>>> import numpy as np
>>> np.set_printoptions(precision=2, suppress=True, linewidth=140, floatmode="fixed")
>>> rnd = lambda a: np.round(a, 2) + 0
>>> B = np.array([[4, -1, 0, 1, 2, -2, 2], [-4, -1, -4, -5, -3, 1, -2]])
>>> X = B.T @ B
>>> X
array([[ 32,   0,  16,  24,  20, -12,  16],
       [  0,   2,   4,   4,   1,   1,   0],
       [ 16,   4,  16,  20,  12,  -4,   8],
       [ 24,   4,  20,  26,  17,  -7,  12],
       [ 20,   1,  12,  17,  13,  -7,  10],
       [-12,   1,  -4,  -7,  -7,   5,  -6],
       [ 16,   0,   8,  12,  10,  -6,   8]])
>>> # rows and columns are dependent
>>> np.allclose(X[:-1].T @ np.linalg.lstsq(X[:-1].T, X[-1])[0], X[-1])
True
>>> def softmax(z):
...     e = np.exp(z - z.max(axis=-1, keepdims=True))
...     return e / e.sum(axis=-1, keepdims=True)
... 
>>> rnd(softmax(X[5]))
array([0.00, 0.02, 0.00, 0.00, 0.00, 0.98, 0.00])
>>> S = X @ X.T / np.sqrt(7)
>>> print(rnd(softmax(S)))
[[1.00 0.00 0.00 0.00 0.00 0.00 0.00]
 [0.00 0.00 0.00 1.00 0.00 0.00 0.00]
 [1.00 0.00 0.00 0.00 0.00 0.00 0.00]
 [1.00 0.00 0.00 0.00 0.00 0.00 0.00]
 [1.00 0.00 0.00 0.00 0.00 0.00 0.00]
 [0.00 0.00 0.00 0.00 0.00 1.00 0.00]
 [1.00 0.00 0.00 0.00 0.00 0.00 0.00]]
>>> print(rnd(softmax(S + np.triu(np.full(S.shape, -np.inf), 1))))
[[1.00 0.00 0.00 0.00 0.00 0.00 0.00]
 [1.00 0.00 0.00 0.00 0.00 0.00 0.00]
 [1.00 0.00 0.00 0.00 0.00 0.00 0.00]
 [1.00 0.00 0.00 0.00 0.00 0.00 0.00]
 [1.00 0.00 0.00 0.00 0.00 0.00 0.00]
 [0.00 0.00 0.00 0.00 0.00 1.00 0.00]
 [1.00 0.00 0.00 0.00 0.00 0.00 0.00]]
>>> [round(float(x), 2) for x in np.linalg.svd(X, compute_uv=False)[:3]]
[89.28, 12.72, 0.0]
>>> np.linalg.cond(X) > 100
np.True_
>>> np.linalg.matrix_rank(X, rtol=0.1)
np.int64(2)
>>> rnd(np.linalg.norm(X, 2) / np.linalg.norm(X))
np.float64(0.99)
>>> w1 = np.array([[-1, 1, -1, -3],
...     [2, 0, 1, 2],
...     [3, 0, 1, 2],
...     [2, -2, 1, -3],
...     [-1, 2, -1, -1],
...     [3, 0, 0, -2],
...     [-2, -1, 3, 2]])
>>> b = np.array([1, 0, 3, 4])
>>> act = np.maximum(X @ w1 + b, 0)
>>> act
array([[ 0,  8, 39,  0],
       [27,  0, 12,  1],
       [41,  0, 39,  0],
       [35,  0, 48,  0],
       [ 0,  2, 30,  0],
       [23,  0,  0, 40],
       [ 0,  4, 21,  0]])
>>> rnd((act > 0).mean(axis=0))
array([0.57, 0.43, 0.86, 0.29])
>>> basis = np.array([[2, 3], [4, 2], [3, 0], [4, 2]])
>>> print(act @ basis)
[[149  16]
 [ 94  83]
 [199 123]
 [214 105]
 [ 98   4]
 [206 149]
 [ 79   8]]
>>> (act @ basis).round(6).argmax(axis=1)
array([0, 0, 0, 0, 0, 0, 0])
>>> Q, V = np.linalg.qr(act[:, :1])[0], np.linalg.qr(act[:, 1:])[0]
>>> sig = np.linalg.svd(Q.T @ V, compute_uv=False)
>>> print(rnd(sig))
[0.92]
>>> (sig > 0.9).sum()
np.int64(1)
>>> rnd(np.linalg.norm(Q @ Q.T - V @ V.T, 2))
np.float64(1.0)
>>> K = np.load("layer18.npy")
>>> K
array([[0, 0, 0, 0, 0, 1],
       [0, 1, 0, 0, 0, 0],
       [0, 0, 0, 1, 0, 0],
       [0, 0, 1, 0, 0, 0],
       [1, 0, 0, 0, 0, 0],
       [0, 0, 0, 0, 1, 0]])
>>> x0 = np.array([2, 1, 2, 0, 2, -1])
>>> target = K @ x0
>>> print(target)
[-1  1  0  2  2  2]
>>> rnd(np.linalg.solve(K, target))
array([ 2.00,  1.00,  2.00,  0.00,  2.00, -1.00])
>>> K[:, 1] @ K[:, 5]
np.int64(0)
>>> K.T @ K
array([[1, 0, 0, 0, 0, 0],
       [0, 1, 0, 0, 0, 0],
       [0, 0, 1, 0, 0, 0],
       [0, 0, 0, 1, 0, 0],
       [0, 0, 0, 0, 1, 0],
       [0, 0, 0, 0, 0, 1]])
>>> Q, Rm = np.linalg.qr(K)
>>> Q.shape, Rm.shape
((6, 6), (6, 6))
>>> print(Q @ Rm)
[[0.00 0.00 0.00 0.00 0.00 1.00]
 [0.00 1.00 0.00 0.00 0.00 0.00]
 [0.00 0.00 0.00 1.00 0.00 0.00]
 [0.00 0.00 1.00 0.00 0.00 0.00]
 [1.00 0.00 0.00 0.00 0.00 0.00]
 [0.00 0.00 0.00 0.00 1.00 0.00]]
>>> print(np.trace(Q @ Q.T))
6.0
>>> np.allclose(Rm.T @ Rm, K.T @ K)
True
>>> np.abs(np.diag(Rm))
array([1.00, 1.00, 1.00, 1.00, 1.00, 1.00])
>>> print(Q)
[[ 0.00  0.00  0.00  0.00  0.00  1.00]
 [-0.00  1.00  0.00  0.00  0.00  0.00]
 [-0.00 -0.00  0.00 -1.00  0.00  0.00]
 [-0.00 -0.00 -1.00  0.00  0.00  0.00]
 [-1.00 -0.00 -0.00 -0.00  0.00  0.00]
 [-0.00 -0.00 -0.00 -0.00 -1.00  0.00]]
>>> B = np.array([[0, 1], [2, 0], [0, 1], [1, 1], [1, 1]])
>>> basis = np.array([[2, 3, 0], [4, 1, 5]])
>>> F = B @ basis
>>> print(F)
[[4 1 5]
 [4 6 0]
 [4 1 5]
 [6 4 5]
 [6 4 5]]
>>> # row 2 repeats row 0
>>> np.unique(F.round(6), axis=0).shape
(3, 3)
>>> np.allclose(F[:-1].T @ np.linalg.lstsq(F[:-1].T, F[-1])[0], F[-1])
True
>>> np.linalg.lstsq(F[:-1].T, F[-1])[2]
np.int32(2)
>>> np.abs(np.diag(np.linalg.qr(F)[1])) > 1e-9
array([ True,  True, False])
>>> Uu, sig, Vt = np.linalg.svd(F)
>>> V = Vt[:(sig > 1e-8).sum()]
>>> rng = np.random.default_rng(629708)
>>> x0 = F[0] + 4 * F[4] + rng.integers(2) * np.eye(3)[1]
>>> x0
array([28.00, 18.00, 25.00])
>>> rnd(np.diag(V.T @ V))
array([0.47, 0.76, 0.76])
>>> rnd(np.linalg.norm(x0 - V.T @ V @ x0))
np.float64(0.49)
>>> rnd(V.T @ V)
array([[ 0.47,  0.35,  0.35],
       [ 0.35,  0.76, -0.24],
       [ 0.35, -0.24,  0.76]])
>>> r = np.linalg.matrix_rank(F)
>>> r
np.int64(2)
>>> N = np.linalg.svd(F)[2][r:].T
>>> print(rnd(F @ N))
[[0.00]
 [0.00]
 [0.00]
 [0.00]
 [0.00]]
>>> N.shape
(3, 1)
>>> rnd(np.linalg.norm(F))
np.float64(17.03)
>>> np.unravel_index(np.abs(F).argmax(), F.shape)
(np.int64(1), np.int64(1))
>>> F[5]
Traceback (most recent call last):
  File "<python-input-69>", line 1, in <module>
    F[5]
    ~^^^
IndexError: index 5 is out of bounds for axis 0 with size 5
>>> print(F - F[0])
[[ 0  0  0]
 [ 0  5 -5]
 [ 0  0  0]
 [ 2  3  0]
 [ 2  3  0]]
>>> print(np.abs(F).max())
6
>>> W0 = np.load("a.npy")
>>> W0
array([[ 1.23, -7.10, -0.27, -2.44, -3.58, -5.41],
       [ 5.14, -4.34, -3.55, -3.79,  4.01, -3.41],
       [ 5.97,  2.91,  3.33, -0.32,  0.66, -6.65],
       [ 7.93, -2.48, -0.82,  1.30, -0.38,  5.34],
       [-8.60,  1.20, -1.40, -3.69, -2.36, -1.88],
       [ 2.27,  1.37,  2.54,  4.70, -5.22,  6.10],
       [-7.50, -3.99, -4.17,  2.82,  0.84,  1.33],
       [ 1.44,  0.54,  1.69, -6.74,  5.90, -3.81],
       [-0.58,  3.35,  4.31, -6.32,  1.05,  5.36],
       [ 2.90, -3.88, -1.75,  4.70,  5.26, -4.87],
       [ 3.02, -4.40, -2.66,  4.03, -2.60,  6.44],
       [-0.17,  1.89,  5.10,  4.79, -2.44, -6.44],
       [-2.37,  3.83,  0.57,  2.23, -2.59,  8.23],
       [-3.56,  5.60, -3.35,  1.82, -6.09,  2.09],
       [ 2.09, -2.27,  3.90, -1.52,  2.13, -8.27],
       [ 2.21, -2.69, -4.55,  2.41, -6.51,  4.35],
       [ 1.90,  0.72,  0.92,  4.49,  2.97, -8.13],
       [ 1.27,  1.68,  6.02,  3.83, -3.19, -5.87],
       [-1.09, -5.04, -0.53, -7.51, -2.58,  3.18],
       [-0.26, -1.09, -4.35, -0.25, -2.41,  8.60],
       [-3.98, -1.44,  8.12, -3.54, -1.75, -0.74],
       [-6.71, -2.75,  2.80, -3.67, -0.58,  5.08],
       [-2.16,  2.48, -2.68, -5.77,  6.70, -1.93],
       [-5.23, -1.20, -1.74,  5.54, -5.97,  1.35],
       [-3.08, -0.95, -4.03, -5.41, -2.95,  5.94],
       [ 0.94,  0.44, -2.60,  5.94,  5.52, -5.14],
       [ 0.09,  2.54,  6.74,  4.92,  4.73, -1.23],
       [-1.78, -0.98,  6.21,  3.15,  3.62,  5.86],
       [-0.02, -9.07, -0.40, -1.60, -3.45,  1.75],
       [-2.48,  2.64, -8.65, -1.70, -0.83, -2.93],
       [-6.50, -3.14, -2.77, -4.29,  4.54, -1.12],
       [-6.34, -1.36,  3.45, -5.16, -4.15,  1.48],
       [-2.74,  3.03,  6.52, -3.71, -2.93, -4.29],
       [ 6.39,  2.86, -5.32, -2.23,  4.17,  0.59]])
>>> Xc = (W0 - W0.mean(axis=0)) / W0.std(axis=0)
>>> print(Xc.std(axis=0))
[1.00 1.00 1.00 1.00 1.00 1.00]
>>> b = np.linalg.lstsq(np.delete(Xc, 3, axis=1), Xc[:, 3])[0]
>>> print(rnd(1 - np.var(Xc[:, 3] - np.delete(Xc, 3, axis=1) @ b)))
0.1
>>> J = np.load("m.npy")
>>> print(J)
[[ 1.09 21.73 39.02 40.26]
 [-0.66 18.83 40.49 39.06]
 [ 0.24 19.97 39.92 38.49]
 [ 0.90 20.28 39.67 39.28]
 [ 0.23 19.59 40.55 39.72]
 [ 0.32 19.56 40.36 39.57]
 [-0.06 21.24 41.04 39.43]
 [ 0.40 19.52 39.37 38.63]
 [-0.30 19.18 41.02 39.58]
 [-0.53 21.56 41.09 39.83]
 [-0.55 17.58 40.31 40.49]
 [ 1.06 19.19 39.87 39.47]
 [-0.12 20.39 41.57 40.12]
 [-0.47 19.56 40.15 42.43]
 [-1.95 18.95 40.76 41.13]
 [-0.38 18.94 39.58 40.45]
 [ 1.23 18.92 39.42 39.43]
 [-0.38 19.34 39.86 40.74]
 [ 0.32 19.27 39.65 39.39]]
>>> Uu, sig, Vt = np.linalg.svd(J)
>>> np.argmax(sig[:-1] / (sig[1:] + 1e-6)) + 1
np.int64(1)
>>> B = Uu[:, :1] @ np.diag(sig[:1]) @ Vt[:1]
>>> rnd(np.abs(J - B).max())
np.float64(2.02)
>>> np.linalg.matrix_rank(B)
np.int64(1)
>>> np.linalg.matrix_rank(J, rtol=0.05)
np.int64(1)
>>> B = np.array([[2, 0, -1], [-2, -2, -2], [0, 1, 1], [2, -1, 2]])
>>> np.vstack([J, B.T]).shape
(22, 4)
>>> rnd(np.einsum("ij->j", J))
array([  0.39, 373.60, 763.70, 757.50])
